In [1]: import numpy as np

In [2]: np.set_printoptions(suppress=True, linewidth=160)

In [3]: rd = lambda a: np.round(a, 2) + 0

In [4]: A = np.load("a.npy")

In [5]: print(A)
[[ 1.1  -1.1   2.   -0.5  -1.3   0.9   1.3  -0.6 ]
 [ 1.3   1.1   0.4   1.4   1.5   0.7   1.5  -0.4 ]
 [-0.4  -1.9   0.5   1.3   0.1   0.7  -0.4   1.2 ]
 [ 1.1   1.3  -0.33 -0.19 -0.51 -0.61  0.99 -0.2 ]
 [-0.4   0.   -0.8   0.9  -1.6   0.9  -0.7   0.1 ]
 [ 1.1   1.4  -0.3  -0.2  -0.5  -0.6   1.   -0.2 ]
 [ 0.    0.3   0.7   0.4   0.5   2.2   2.8   0.7 ]]

In [6]: A.shape
Out[6]: (7, 8)

In [7]: A[:, 8]
IndexError: index 8 is out of bounds for axis 1 with size 8


In [8]: rd(A - A[0])
Out[8]: 
array([[ 0.  ,  0.  ,  0.  ,  0.  ,  0.  ,  0.  ,  0.  ,  0.  ],
       [ 0.2 ,  2.2 , -1.6 ,  1.9 ,  2.8 , -0.2 ,  0.2 ,  0.2 ],
       [-1.5 , -0.8 , -1.5 ,  1.8 ,  1.4 , -0.2 , -1.7 ,  1.8 ],
       [ 0.  ,  2.4 , -2.33,  0.31,  0.79, -1.51, -0.31,  0.4 ],
       [-1.5 ,  1.1 , -2.8 ,  1.4 , -0.3 ,  0.  , -2.  ,  0.7 ],
       [ 0.  ,  2.5 , -2.3 ,  0.3 ,  0.8 , -1.5 , -0.3 ,  0.4 ],
       [-1.1 ,  1.4 , -1.3 ,  0.9 ,  1.8 ,  1.3 ,  1.5 ,  1.3 ]])

In [9]: rd(np.diff(A, axis=0))
Out[9]: 
array([[ 0.2 ,  2.2 , -1.6 ,  1.9 ,  2.8 , -0.2 ,  0.2 ,  0.2 ],
       [-1.7 , -3.  ,  0.1 , -0.1 , -1.4 ,  0.  , -1.9 ,  1.6 ],
       [ 1.5 ,  3.2 , -0.83, -1.49, -0.61, -1.31,  1.39, -1.4 ],
       [-1.5 , -1.3 , -0.47,  1.09, -1.09,  1.51, -1.69,  0.3 ],
       [ 1.5 ,  1.4 ,  0.5 , -1.1 ,  1.1 , -1.5 ,  1.7 , -0.3 ],
       [-1.1 , -1.1 ,  1.  ,  0.6 ,  1.  ,  2.8 ,  1.8 ,  0.9 ]])

In [10]: rd(np.linalg.norm(A))
Out[10]: np.float64(7.65)

In [11]: data = np.load("data.npy")

In [12]: data
Out[12]: 
array([[  2,  -9,  -1,   9,   7,   0,  -3],
       [ 11,  -2,  11,   0,   3,   0,   4],
       [  3,  -9,   2,   1,   1,   0,   8],
       [  4,  10,  17,  -3,   9,   8,   1],
       [ 12,   3,  16,   2,   1,   0, -10],
       [ -2,  -5,  -8,   6,   8,   0,   3],
       [  0,   0,   0,   0,   0,   0,   0],
       [  0,   0,   0,   0,   0,   0,   0],
       [  3,  -9,   2,   1,   1,   0,   8],
       [  4,  -4,   7,   3,  -1,   0,  -6],
       [ 11,  -2,  11,   0,   3,   0,   4],
       [ -4,   3,   8,  -2,   7,   8,   5],
       [  0,   0,   0,   0,   0,   0,   0],
       [ -2,  -5,  -8,   6,   8,   0,   3],
       [  0,   0,   0,   0,   0,   0,   0],
       [ -4,   3,   8,  -2,   7,   8,   5],
       [ -2,  -5,  -8,   6,   8,   0,   3],
       [  6,   1,  17,   5,   5,   5,  11],
       [ -1,  -1,  13,   8,   1,   5,   1],
       [ -2,  -5,  -8,   6,   8,   0,   3],
       [ 12,   3,  16,   2,   1,   0, -10],
       [ -1,   0,  -2,   7,  -5,  -3,   2],
       [ -6,  -2,   0,   4,  15,   8,   8]])

In [13]: # row 7 repeats row 6

In [14]: U, sv, VT = np.linalg.svd(data)

In [15]: np.argmax(sv[:-1] / (sv[1:] + 1e-6)) + 1
Out[15]: np.int64(6)

In [16]: A2 = U[:, :6] @ np.diag(sv[:6]) @ VT[:6]

In [17]: print(np.linalg.matrix_rank(A2))
6

In [18]: rd(np.linalg.norm(data - A2, 2)), rd(sv[6])
Out[18]: (np.float64(0.0), np.float64(0.0))

In [19]: W0 = np.loadtxt("dump.csv", delimiter=",")

In [20]: print(rd(W0))
[[ 1.    0.    0.    0.    0.  ]
 [ 0.    1.    0.    0.    0.  ]
 [ 0.    0.    0.81  0.59  0.  ]
 [ 0.    0.   -0.59  0.81  0.  ]
 [ 0.    0.    0.    0.    1.  ]]

In [21]: rd(np.linalg.svd(W0, compute_uv=False))
Out[21]: array([1., 1., 1., 1., 1.])

In [22]: rd(np.linalg.norm(W0, axis=0))
Out[22]: array([1., 1., 1., 1., 1.])

In [23]: rd(W0 @ W0.T)
Out[23]: 
array([[1., 0., 0., 0., 0.],
       [0., 1., 0., 0., 0.],
       [0., 0., 1., 0., 0.],
       [0., 0., 0., 1., 0.],
       [0., 0., 0., 0., 1.]])

In [24]: w1 = np.array([[-2, 2, 0, -2, -2],
    ...:     [2, 1, 2, 0, -1],
    ...:     [0, -2, -2, 0, 2],
    ...:     [-2, 1, -1, -1, -2],
    ...:     [0, 2, 2, -2, 0]])

In [25]: beta = np.array([3, 2, 1, 3, 2])

In [26]: act = np.maximum(W0 @ w1 + beta, 0)

In [27]: (act > 0).mean(axis=0)
Out[27]: array([1. , 1. , 0.8, 1. , 0.6])

In [28]: (act > 0).astype(int)
Out[28]: 
array([[1, 1, 1, 1, 0],
       [1, 1, 1, 1, 1],
       [1, 1, 0, 1, 1],
       [1, 1, 1, 1, 0],
       [1, 1, 1, 1, 1]])

In [29]: rd(act)
Out[29]: 
array([[1.  , 4.  , 1.  , 1.  , 0.  ],
       [5.  , 3.  , 3.  , 3.  , 1.  ],
       [1.82, 0.97, 0.  , 2.41, 2.44],
       [1.38, 3.98, 1.37, 2.19, 0.  ],
       [3.  , 4.  , 3.  , 1.  , 2.  ]])

In [30]: C = np.array([[3, 0, 4], [6, 4, 9], [5, 8, 2], [4, 8, 6], [3, 4, 5]])

In [31]: (act @ C).round(6).argmax(axis=1)
Out[31]: array([2, 2, 2, 2, 2])

In [32]: np.allclose(W0 @ W0.T, W0.T @ W0)
Out[32]: True

In [33]: print(rd(np.sort(np.abs(np.linalg.eigvals(W0)))))
[1. 1. 1. 1. 1.]

In [34]: rd(np.trace(W0))
Out[34]: np.float64(4.62)

In [35]: print(rd(np.linalg.matrix_power(W0, 2)))
[[ 1.    0.    0.    0.    0.  ]
 [ 0.    1.    0.    0.    0.  ]
 [ 0.    0.    0.31  0.95  0.  ]
 [ 0.    0.   -0.95  0.31  0.  ]
 [ 0.    0.    0.    0.    1.  ]]

In [36]: print(rd(np.linalg.det(W0)))
1.0

In [37]: np.allclose(W0, W0.T)
Out[37]: False

In [38]: feats = np.load("test9.npy")

In [39]: print(feats)
[[ 0  3  9  4  0  0]
 [ 0  5  9  4  1  0]
 [ 0  3  7  0  0  0]
 [ 0  0  8  1  0  0]
 [ 0  1  0  0  0  0]
 [ 0  1  3  0  0  0]
 [ 0  1  7  0  0  0]
 [ 0  3  7  0  0  0]
 [ 0  3 17  4  0  0]
 [ 0  8 10  7 11  0]
 [ 1  0  0  0  0  0]
 [ 0  4  8  1  0  0]
 [ 4  0  0  0  0  0]
 [ 0  7 13  4  0  0]
 [ 0  0  2  0  0  0]
 [ 0  3 13  4  0  0]
 [ 0  7  5  4  8  0]
 [ 4  0  0  0  0  0]
 [ 0  0  3  0  0  0]
 [ 1  0  0  0  0  0]]

In [40]: # rows 2 and 7 are equal

In [41]: [round(float(x), 2) for x in np.linalg.svd(feats, compute_uv=False)[:3]]
Out[41]: [39.24, 14.7, 5.83]

In [42]: np.linalg.matrix_rank(feats, rtol=0.1)
Out[42]: np.int64(4)

In [43]: print(np.linalg.cond(feats) > 100)
True

In [44]: print(rd(np.linalg.norm(feats, axis=1)))
[10.3  11.09  7.62  8.06  1.    3.16  7.07  7.62 17.72 18.28  1.    9.    4.   15.3   2.   13.93 12.41  4.    3.    1.  ]

In [45]: rd(np.linalg.norm(feats[17] - feats[12]))
Out[45]: np.float64(0.0)

In [46]: rd(np.linalg.norm(feats, 2))
Out[46]: np.float64(39.24)

In [47]: rd(np.linalg.norm(feats, 1)), rd(np.linalg.norm(feats, np.inf))
Out[47]: (np.float64(121.0), np.float64(36.0))

In [48]: rd(np.linalg.norm(feats, "nuc"))
Out[48]: np.float64(68.55)

In [49]: rd(np.linalg.norm(feats, axis=0))
Out[49]: array([ 5.83, 15.84, 34.8 , 12.12, 13.64,  0.  ])

In [50]: np.linalg.norm(feats, axis=1).argmax()
Out[50]: np.int64(9)

In [51]: A2 = np.array([[0, -7, -7, 5, -1, -8, 8],
    ...:     [3, -4, 4, 9, -3, -4, 4],
    ...:     [-7, 8, -6, -7, 1, -8, -5],
    ...:     [-5, -3, 2, 4, 0, -7, -1],
    ...:     [-4, -8, -6, 0, 7, 8, 4],
    ...:     [-4, 4, 4, -3, 2, 7, 6],
    ...:     [-3, 2, -5, 6, -9, -5, -9]])

In [52]: arr = np.triu(A2, 1)

In [53]: arr
Out[53]: 
array([[ 0, -7, -7,  5, -1, -8,  8],
       [ 0,  0,  4,  9, -3, -4,  4],
       [ 0,  0,  0, -7,  1, -8, -5],
       [ 0,  0,  0,  0,  0, -7, -1],
       [ 0,  0,  0,  0,  0,  8,  4],
       [ 0,  0,  0,  0,  0,  0,  6],
       [ 0,  0,  0,  0,  0,  0,  0]])

In [54]: # triangular

In [55]: U, sv, VT = np.linalg.svd(arr)

In [56]: print(np.argmax(sv[:-1] / (sv[1:] + 1e-6)) + 1)
5

In [57]: A2 = U[:, :5] @ np.diag(sv[:5]) @ VT[:5]

In [58]: print(np.linalg.matrix_rank(A2))
5

In [59]: rd(A2)
Out[59]: 
array([[ 0., -7., -7.,  5., -1., -8.,  8.],
       [ 0.,  0.,  4.,  9., -3., -4.,  4.],
       [ 0.,  0.,  0., -7.,  1., -8., -5.],
       [ 0.,  0.,  0.,  0.,  0., -7., -1.],
       [ 0.,  0.,  0.,  0.,  0.,  8.,  4.],
       [ 0.,  0.,  0.,  0.,  0.,  0.,  6.],
       [ 0.,  0.,  0.,  0.,  0.,  0.,  0.]])

In [60]: vec = np.array([-5, -2, -2, 2, -3, -1, -3])

In [61]: h1 = np.maximum(arr @ vec, 0)

In [62]: arr.T @ h1
Out[62]: array([   0, -175, -131,  182,  -52, -362,  204])

In [63]: np.maximum(arr @ vec, 0) - np.maximum(-arr @ vec, 0)
Out[63]: array([ 25,  11,   6,  10, -20, -18,   0])

In [64]: np.maximum(arr @ (3 * vec), 0)
Out[64]: array([75, 33, 18, 30,  0,  0,  0])

In [65]: M = np.loadtxt("layer13.csv", delimiter=",")

In [66]: M
Out[66]: 
array([[  1.,  -1.,   1.,  -1.],
       [  1.,   0.,   0.,   0.],
       [  1.,   1.,   1.,   1.],
       [  1.,   2.,   4.,   8.],
       [  1.,   3.,   9.,  27.],
       [  1.,   4.,  16.,  64.],
       [  1.,   5.,  25., 125.],
       [  1.,   6.,  36., 216.],
       [  1.,   7.,  49., 343.],
       [  1.,   8.,  64., 512.]])

In [67]: # column 3 dominates

In [68]: u = np.array([2, 2, -3])

In [69]: np.convolve(M[5], u)
Out[69]: array([   2.,   10.,   37.,  148.,   80., -192.])

In [70]: print(np.cross(M[5, :3], M[7, :3]))
[ 48. -20.   2.]

In [71]: vec = np.array([6, 3, -1, 9])

In [72]: y = M @ vec

In [73]: rd(np.linalg.solve(M.T @ M, M.T @ y))
Out[73]: array([ 6.,  3., -1.,  9.])

In [74]: rng = np.random.default_rng(89909)

In [75]: y = y + 0.02 * rng.normal(size=10)

In [76]: print(rd(y))
[  -7.04    6.02   16.99   80.    249.    578.   1121.   1932.04 3065.   4573.99]

In [77]: beta, *_ = np.linalg.lstsq(M, y)

In [78]: rd(np.linalg.norm(y - M @ beta))
Out[78]: np.float64(0.05)

In [79]: rd(beta)
Out[79]: array([ 5.99,  3.01, -1.  ,  9.  ])

In [80]: rd(M.T @ (y - M @ beta))
Out[80]: array([0., 0., 0., 0.])

In [81]: print(np.linalg.cond(M) > 100)
True

In [82]: [round(float(x), 2) for x in np.linalg.svd(M, compute_uv=False)[:3]]
Out[82]: [675.04, 16.2, 1.92]

In [83]: np.linalg.matrix_rank(M, rtol=0.1)
Out[83]: np.int64(1)

In [84]: print(rd(np.linalg.norm(M, 2) / np.linalg.norm(M)))
1.0

In [85]: np.argsort(-np.linalg.norm(M, axis=0).round(6), kind="stable")[:3]
Out[85]: array([3, 2, 1])

In [86]: round(np.log10(np.linalg.cond(M)))
Out[86]: 3

In [87]: K = np.loadtxt("run8.csv", delimiter=",")

In [88]: K
Out[88]: 
array([[4., 3., 0., 3., 0., 3., 3., 3., 0., 0.],
       [3., 4., 0., 3., 0., 3., 3., 3., 0., 0.],
       [0., 0., 4., 0., 3., 0., 0., 0., 3., 3.],
       [3., 3., 0., 4., 0., 3., 3., 3., 0., 0.],
       [0., 0., 3., 0., 4., 0., 0., 0., 3., 3.],
       [3., 3., 0., 3., 0., 4., 3., 3., 0., 0.],
       [3., 3., 0., 3., 0., 3., 4., 3., 0., 0.],
       [3., 3., 0., 3., 0., 3., 3., 4., 0., 0.],
       [0., 0., 3., 0., 3., 0., 0., 0., 4., 3.],
       [0., 0., 3., 0., 3., 0., 0., 0., 3., 4.]])

In [89]: # 2 blocks once reordered

In [90]: low = np.linalg.cholesky(K)

In [91]: np.linalg.eigvalsh(K).min() > 0
Out[91]: np.True_

In [92]: low @ low.T
Out[92]: 
array([[4., 3., 0., 3., 0., 3., 3., 3., 0., 0.],
       [3., 4., 0., 3., 0., 3., 3., 3., 0., 0.],
       [0., 0., 4., 0., 3., 0., 0., 0., 3., 3.],
       [3., 3., 0., 4., 0., 3., 3., 3., 0., 0.],
       [0., 0., 3., 0., 4., 0., 0., 0., 3., 3.],
       [3., 3., 0., 3., 0., 4., 3., 3., 0., 0.],
       [3., 3., 0., 3., 0., 3., 4., 3., 0., 0.],
       [3., 3., 0., 3., 0., 3., 3., 4., 0., 0.],
       [0., 0., 3., 0., 3., 0., 0., 0., 4., 3.],
       [0., 0., 3., 0., 3., 0., 0., 0., 3., 4.]])

In [93]: vec = np.ones(10)

In [94]: for _ in range(3):
    ...:     vec = K @ vec
    ...:     vec /= np.linalg.norm(vec)
    ...:     print(round(vec @ K @ vec, 2))
    ...: 
17.57
18.24
18.62

In [95]: print(rd(np.linalg.eigvalsh(K)[-1]))
19.0

In [96]: rd(vec)
Out[96]: array([0.39, 0.39, 0.13, 0.39, 0.13, 0.39, 0.39, 0.39, 0.13, 0.13])

In [97]: ev, evecs = np.linalg.eigh(K)

In [98]: vec = np.array([1, -2, 1, -2, 0, -1, 2, -1, -2, -2])

In [99]: (np.sign(evecs[:, -1].round(6)) == np.sign(evecs[0, -1].round(6))).astype(int)
Out[99]: array([1, 1, 0, 1, 0, 1, 1, 1, 0, 0])

In [100]: vec @ K @ vec / (vec @ vec), rd(ev[0]), rd(ev[-1])
Out[100]: (np.float64(3.25), np.float64(1.0), np.float64(19.0))

In [101]: vec @ K @ vec
Out[101]: np.float64(78.0)

In [102]: print(rd(np.linalg.eigvalsh(K[1:, 1:])))
[ 1.  1.  1.  1.  1.  1.  1. 13. 16.]
